$ python3 -q
>>> import numpy as np
>>> from numpy import linalg as LA
>>> np.set_printoptions(precision=2, suppress=True, linewidth=160, floatmode="fixed")
>>> rd = lambda a: np.round(a, 2) + 0
>>> arr = np.load("a.npy")
>>> rd(arr)
array([[0.33, 0.27, 0.07, 0.13, 0.20],
       [0.13, 0.33, 0.13, 0.13, 0.27],
       [0.07, 0.29, 0.29, 0.21, 0.14],
       [0.08, 0.00, 0.08, 0.50, 0.33],
       [0.25, 0.06, 0.31, 0.00, 0.38]])
>>> Q, R = LA.qr(arr)
>>> rd(Q.T @ Q)
array([[1.00, 0.00, 0.00, 0.00, 0.00],
       [0.00, 1.00, 0.00, 0.00, 0.00],
       [0.00, 0.00, 1.00, 0.00, 0.00],
       [0.00, 0.00, 0.00, 1.00, 0.00],
       [0.00, 0.00, 0.00, 0.00, 1.00]])
>>> Q.shape, R.shape
((5, 5), (5, 5))
>>> np.allclose(R.T @ R, arr.T @ arr)
True
>>> rd(abs(R[0, 0])), rd(LA.norm(arr[:, 0]))
(np.float64(0.45), np.float64(0.45))
>>> rd(arr.mean(axis=0))
array([0.17, 0.19, 0.18, 0.20, 0.26])
>>> np.unravel_index(np.abs(arr).argmax(), arr.shape)
(np.int64(3), np.int64(3))
>>> rd(LA.norm(arr))
np.float64(1.18)
>>> np.abs(arr).max()
np.float64(0.5)
>>> np.count_nonzero(arr)
np.int64(23)
>>> arr.sum(axis=1)
array([1.00, 1.00, 1.00, 1.00, 1.00])
>>> out = np.array([[1, 1], [1, -1]])
>>> rng = np.random.default_rng(45)
>>> W0 = np.kron(out, np.kron(out, out))[rng.permutation(8)][:3]
>>> W0
array([[ 1,  1, -1, -1, -1, -1,  1,  1],
       [ 1,  1, -1, -1,  1,  1, -1, -1],
       [ 1, -1,  1, -1, -1,  1, -1,  1]])
>>> def softmax(z):
...     e = np.exp(z - z.max(axis=-1, keepdims=True))
...     return e / e.sum(axis=-1, keepdims=True)
... 
>>> rd(softmax(W0[1] + -2))
array([0.22, 0.22, 0.03, 0.03, 0.22, 0.22, 0.03, 0.03])
>>> rd(softmax(10 * W0[1]))
array([0.25, 0.25, 0.00, 0.00, 0.25, 0.25, 0.00, 0.00])
>>> att = W0 @ W0.T / np.sqrt(8)
>>> rd(softmax(att + np.triu(np.full(att.shape, -np.inf), 1)))
array([[1.00, 0.00, 0.00],
       [0.06, 0.94, 0.00],
       [0.05, 0.05, 0.89]])
>>> th = np.radians(135)
>>> R = np.eye(8)
>>> R[7, 7] = R[5, 5] = np.cos(th)
>>> R[7, 5], R[5, 7] = -np.sin(th), np.sin(th)
>>> rd(R)
array([[ 1.00,  0.00,  0.00,  0.00,  0.00,  0.00,  0.00,  0.00],
       [ 0.00,  1.00,  0.00,  0.00,  0.00,  0.00,  0.00,  0.00],
       [ 0.00,  0.00,  1.00,  0.00,  0.00,  0.00,  0.00,  0.00],
       [ 0.00,  0.00,  0.00,  1.00,  0.00,  0.00,  0.00,  0.00],
       [ 0.00,  0.00,  0.00,  0.00,  1.00,  0.00,  0.00,  0.00],
       [ 0.00,  0.00,  0.00,  0.00,  0.00, -0.71,  0.00,  0.71],
       [ 0.00,  0.00,  0.00,  0.00,  0.00,  0.00,  1.00,  0.00],
       [ 0.00,  0.00,  0.00,  0.00,  0.00, -0.71,  0.00, -0.71]])
>>> out = W0 @ R.T
>>> rd(out)
array([[ 1.00,  1.00, -1.00, -1.00, -1.00,  1.41,  1.00,  0.00],
       [ 1.00,  1.00, -1.00, -1.00,  1.00, -1.41, -1.00,  0.00],
       [ 1.00, -1.00,  1.00, -1.00, -1.00,  0.00, -1.00, -1.41]])
>>> np.allclose(W0 @ W0.T, out @ out.T)
True
>>> rd(np.abs(out - W0).max(axis=0))
array([0.00, 0.00, 0.00, 0.00, 0.00, 2.41, 0.00, 2.41])
>>> rd(LA.det(R)), rd(np.trace(R))
(np.float64(1.0), np.float64(4.59))
>>> E = np.load("case2.npy")
>>> E
array([[2, 1, 0, 0, 0, 0],
       [0, 1, 0, 0, 0, 0],
       [0, 1, 0, 0, 0, 0],
       [0, 0, 2, 1, 0, 0],
       [0, 0, 0, 1, 0, 0],
       [0, 0, 0, 1, 0, 0],
       [0, 0, 0, 0, 2, 1],
       [0, 0, 0, 0, 0, 1],
       [0, 0, 0, 0, 0, 1]])
>>> proj = E @ LA.solve(E.T @ E, E.T)
>>> np.diag(proj)
array([1.00, 0.50, 0.50, 1.00, 0.50, 0.50, 1.00, 0.50, 0.50])
>>> proj
array([[1.00, 0.00, 0.00, 0.00, 0.00, 0.00, 0.00, 0.00, 0.00],
       [0.00, 0.50, 0.50, 0.00, 0.00, 0.00, 0.00, 0.00, 0.00],
       [0.00, 0.50, 0.50, 0.00, 0.00, 0.00, 0.00, 0.00, 0.00],
       [0.00, 0.00, 0.00, 1.00, 0.00, 0.00, 0.00, 0.00, 0.00],
       [0.00, 0.00, 0.00, 0.00, 0.50, 0.50, 0.00, 0.00, 0.00],
       [0.00, 0.00, 0.00, 0.00, 0.50, 0.50, 0.00, 0.00, 0.00],
       [0.00, 0.00, 0.00, 0.00, 0.00, 0.00, 1.00, 0.00, 0.00],
       [0.00, 0.00, 0.00, 0.00, 0.00, 0.00, 0.00, 0.50, 0.50],
       [0.00, 0.00, 0.00, 0.00, 0.00, 0.00, 0.00, 0.50, 0.50]])
>>> LA.matrix_rank(np.eye(9) - proj)
np.int64(3)
>>> out = np.c_[E[:, :2] @ np.array([[3, 1], [1, -2]]), np.array([-2, 0, 4, 2, 4, -4, 4, 1, 3])]
>>> out
array([[ 7,  0, -2],
       [ 1, -2,  0],
       [ 1, -2,  4],
       [ 0,  0,  2],
       [ 0,  0,  4],
       [ 0,  0, -4],
       [ 0,  0,  4],
       [ 0,  0,  1],
       [ 0,  0,  3]])
>>> rd(LA.norm(LA.qr(E)[0].T @ out, axis=0) ** 2 / ((out ** 2).sum(axis=0) + 1e-12))
array([1.00, 1.00, 0.49])
>>> rd(LA.lstsq(E, out[:, 0])[0])
array([3.00, 1.00, 0.00, 0.00, 0.00, 0.00])
>>> LA.matrix_rank(np.c_[E, out])
np.int64(7)
>>> Q, R = LA.qr(E)
>>> rd(np.abs(np.diag(R)))
array([2.00, 1.41, 2.00, 1.41, 2.00, 1.41])
>>> rd(R)
array([[ 2.00,  1.00,  0.00,  0.00,  0.00,  0.00],
       [ 0.00, -1.41,  0.00,  0.00,  0.00,  0.00],
       [ 0.00,  0.00, -2.00, -1.00,  0.00,  0.00],
       [ 0.00,  0.00,  0.00, -1.41,  0.00,  0.00],
       [ 0.00,  0.00,  0.00,  0.00, -2.00, -1.00],
       [ 0.00,  0.00,  0.00,  0.00,  0.00, -1.41]])
>>> np.allclose(R.T @ R, E.T @ E)
True
>>> np.trace(Q @ Q.T)
np.float64(6.0)
>>> rd(Q)
array([[ 1.00,  0.00,  0.00,  0.00,  0.00,  0.00],
       [ 0.00, -0.71,  0.00,  0.00,  0.00,  0.00],
       [ 0.00, -0.71,  0.00,  0.00,  0.00,  0.00],
       [ 0.00,  0.00, -1.00,  0.00,  0.00,  0.00],
       [ 0.00,  0.00,  0.00, -0.71,  0.00,  0.00],
       [ 0.00,  0.00,  0.00, -0.71,  0.00,  0.00],
       [ 0.00,  0.00,  0.00,  0.00, -1.00,  0.00],
       [ 0.00,  0.00,  0.00,  0.00,  0.00, -0.71],
       [ 0.00,  0.00,  0.00,  0.00,  0.00, -0.71]])
>>> x = np.array([2, -2, 1, -1, 4, 0])
>>> rhs = E @ x
>>> rd(LA.lstsq(E, rhs)[0])
array([ 2.00, -2.00,  1.00, -1.00,  4.00,  0.00])
>>> rhs
array([ 2, -2, -2,  1, -1, -1,  8,  0,  0])
>>> rd(LA.pinv(E) @ E)
array([[1.00, 0.00, 0.00, 0.00, 0.00, 0.00],
       [0.00, 1.00, 0.00, 0.00, 0.00, 0.00],
       [0.00, 0.00, 1.00, 0.00, 0.00, 0.00],
       [0.00, 0.00, 0.00, 1.00, 0.00, 0.00],
       [0.00, 0.00, 0.00, 0.00, 1.00, 0.00],
       [0.00, 0.00, 0.00, 0.00, 0.00, 1.00]])
>>> rhs = rhs + 0.02 * rng.normal(size=9)
>>> rd(rhs)
array([ 2.00, -1.99, -1.99,  1.01, -1.02, -0.99,  8.00, -0.01, -0.01])
>>> beta, *_ = LA.lstsq(E, rhs)
>>> [round(float(LA.norm(LA.solve(E.T @ E + lam * np.eye(6), E.T @ rhs))), 2) for lam in (0, 1, 10, 100)]
[5.1, 3.58, 1.24, 0.18]
>>> out = E + rng.integers(-2, 3, (9, 3)) @ rng.integers(-2, 3, (3, 6))
>>> out
array([[ 2, -5, -6, -2,  4, -8],
       [-4, -3, -2,  2,  4, -4],
       [-4,  3, -2,  2,  0,  0],
       [ 0, -6, -1,  0,  4, -6],
       [ 2, -7, -2, -1,  4, -6],
       [ 6,  3,  3, -2, -4,  4],
       [-6,  3,  3,  5,  2,  5],
       [ 6,  3,  3, -3, -4,  5],
       [-2, -5, -4,  0,  4, -5]])
>>> np.abs(out - E).sum(axis=1)
array([26, 20, 10, 20, 23, 23, 21, 23, 21])
>>> out - E
array([[ 0, -6, -6, -2,  4, -8],
       [-4, -4, -2,  2,  4, -4],
       [-4,  2, -2,  2,  0,  0],
       [ 0, -6, -3, -1,  4, -6],
       [ 2, -7, -2, -2,  4, -6],
       [ 6,  3,  3, -3, -4,  4],
       [-6,  3,  3,  5,  0,  4],
       [ 6,  3,  3, -3, -4,  4],
       [-2, -5, -4,  0,  4, -6]])
>>> m1 = np.load("arr.npy")
>>> m1
array([[ -1.40,   0.10,  -1.20,   0.40],
       [  0.00,  -0.40,   1.00,   0.40],
       [  0.90,  -0.60,  -2.20,  -0.60],
       [ -1.10,   0.50,   0.00,  -0.40],
       [  1.90,  -0.30,   1.60,   0.10],
       [  2.30,   1.20,  -0.50,  -0.20],
       [ -2.60,  -0.20,  -0.10,   1.10],
       [ -0.30,   1.20,  -0.30,  -0.70],
       [ -6.00,   6.00, -26.00,   2.00],
       [ -1.40,   0.40,   1.20,  -1.90],
       [  1.40,  -2.20,   0.40,   0.20],
       [  0.30,  -1.00,   1.20,  -0.30],
       [ -1.20,  -0.60,   0.10,  -1.90],
       [  0.10,  -0.80,   1.60,  -1.00],
       [ -0.40,   0.30,   0.10,  -1.60],
       [ -1.40,   0.00,   0.70,  -0.10],
       [  0.00,   0.60,   1.80,  -0.30],
       [  1.00,   0.00,  -0.50,  -1.00],
       [  0.70,   0.70,   0.40,   0.00],
       [ -0.70,   0.80,   0.10,   2.20],
       [  0.80,  -1.10,  -0.60,  -1.50],
       [  0.10,   1.30,   1.80,   0.80],
       [ -1.40,  -0.80,   1.00,   0.40],
       [  0.30,  -2.00,  -0.60,   0.20],
       [  0.00,   0.00,  -0.10,   0.50],
       [  1.60,  -0.10,  -0.50,   0.40],
       [  1.10,   0.00,  -0.70,   1.60]])
>>> out = np.c_[m1[:, :2] @ np.array([[1, 3], [2, -1]]), np.array([3, 1, 0, -1, 2, 0, 2, -2, -2, -1, -2, -1, 0, -1, 3, 0, -3, 2, 3, 0, 0, -1, -1, -3, -3, -2, 2])]
>>> rd(out)
array([[ -1.20,  -4.30,   3.00],
       [ -0.80,   0.40,   1.00],
       [ -0.30,   3.30,   0.00],
       [ -0.10,  -3.80,  -1.00],
       [  1.30,   6.00,   2.00],
       [  4.70,   5.70,   0.00],
       [ -3.00,  -7.60,   2.00],
       [  2.10,  -2.10,  -2.00],
       [  6.00, -24.00,  -2.00],
       [ -0.60,  -4.60,  -1.00],
       [ -3.00,   6.40,  -2.00],
       [ -1.70,   1.90,  -1.00],
       [ -2.40,  -3.00,   0.00],
       [ -1.50,   1.10,  -1.00],
       [  0.20,  -1.50,   3.00],
       [ -1.40,  -4.20,   0.00],
       [  1.20,  -0.60,  -3.00],
       [  1.00,   3.00,   2.00],
       [  2.10,   1.40,   3.00],
       [  0.90,  -2.90,   0.00],
       [ -1.40,   3.50,   0.00],
       [  2.70,  -1.00,  -1.00],
       [ -3.00,  -3.40,  -1.00],
       [ -3.70,   2.90,  -3.00],
       [  0.00,   0.00,  -3.00],
       [  1.40,   4.90,  -2.00],
       [  1.10,   3.30,   2.00]])
>>> rd(LA.norm(out - m1 @ LA.lstsq(m1, out)[0], axis=0))
array([0.00, 0.00, 9.42])
>>> rd(LA.lstsq(m1, out[:, 0])[0])
array([1.00, 2.00, 0.00, 0.00])
>>> LA.matrix_rank(out)
np.int64(3)
>>> Xs = (m1 - m1.mean(axis=0)) / m1.std(axis=0)
>>> rd(Xs.std(axis=0))
array([1.00, 1.00, 1.00, 1.00])
>>> beta = LA.lstsq(np.delete(Xs, 1, axis=1), Xs[:, 1])[0]
>>> np.abs(beta).argmax()
np.int64(1)
>>> rd(beta)
array([-0.15, -0.65,  0.08])
>>> K = np.loadtxt("sample8.csv", delimiter=",")
>>> K
array([[-8.71,  4.13,  2.67],
       [ 4.00, -8.60,  3.18],
       [-6.05,  3.91,  6.93],
       [-0.09, -8.23,  5.68],
       [ 2.99,  5.18,  8.01],
       [ 9.36, -1.75, -3.05],
       [-0.62,  8.12,  5.81],
       [ 9.53,  1.39, -2.69],
       [-1.30,  9.55, -2.66],
       [-8.94, -3.82, -2.35],
       [ 8.52,  5.12, -1.09],
       [-1.04, -9.94,  0.41],
       [ 7.97, -0.14,  6.04],
       [-5.50, -1.48,  8.22],
       [-3.63, -2.04,  9.09],
       [ 5.59, -6.76, -4.81],
       [-3.14, -9.43, -1.10],
       [-8.57,  0.22,  5.15],
       [ 8.23, -4.21, -3.82],
       [ 4.65,  4.13, -7.83],
       [ 9.44, -1.11, -3.09],
       [ 6.29, -0.96,  7.71],
       [ 3.46,  0.70, -9.36],
       [-6.50, -7.44, -1.53],
       [-4.39, -8.18, -3.71],
       [ 3.57, -7.90, -4.99],
       [-4.46,  4.20, -7.90],
       [-2.79, -4.03, -8.72],
       [-0.96,  9.41,  3.25]])
>>> Q, R = LA.qr(K)
>>> rd(Q)
array([[-0.27,  0.13, -0.02],
       [ 0.12, -0.27, -0.17],
       [-0.19,  0.13, -0.18],
       [ 0.00, -0.26, -0.23],
       [ 0.09,  0.16, -0.27],
       [ 0.29, -0.06,  0.04],
       [-0.02,  0.26, -0.16],
       [ 0.30,  0.04,  0.04],
       [-0.04,  0.30,  0.14],
       [-0.28, -0.12,  0.12],
       [ 0.27,  0.16,  0.01],
       [-0.03, -0.32, -0.05],
       [ 0.25, -0.01, -0.26],
       [-0.17, -0.05, -0.26],
       [-0.11, -0.06, -0.30],
       [ 0.17, -0.22,  0.10],
       [-0.10, -0.30,  0.02],
       [-0.27,  0.01, -0.12],
       [ 0.26, -0.13,  0.06],
       [ 0.15,  0.13,  0.26],
       [ 0.29, -0.04,  0.04],
       [ 0.20, -0.03, -0.31],
       [ 0.11,  0.02,  0.31],
       [-0.20, -0.24,  0.06],
       [-0.14, -0.26,  0.12],
       [ 0.11, -0.25,  0.11],
       [-0.14,  0.13,  0.32],
       [-0.09, -0.13,  0.30],
       [-0.03,  0.30, -0.06]])
>>> rd(R)
array([[ 32.03,   0.13,  -5.80],
       [  0.00,  31.44,   4.08],
       [  0.00,   0.00, -28.91]])
>>> rd(np.trace(Q @ Q.T))
np.float64(3.0)
>>> x = np.array([3, -1, -2])
>>> rhs = R @ x
>>> beta, lr = np.zeros(3), 1 / LA.norm(R, 2) ** 2
>>> for i in range(15):
...     beta -= lr * R.T @ (R @ beta - rhs)
...     if i % 5 == 0: print(i, round(LA.norm(R @ beta - rhs), 2))
... 
0 3.62
5 0.02
10 0.0
>>> rd(LA.cond(R))
np.float64(1.29)
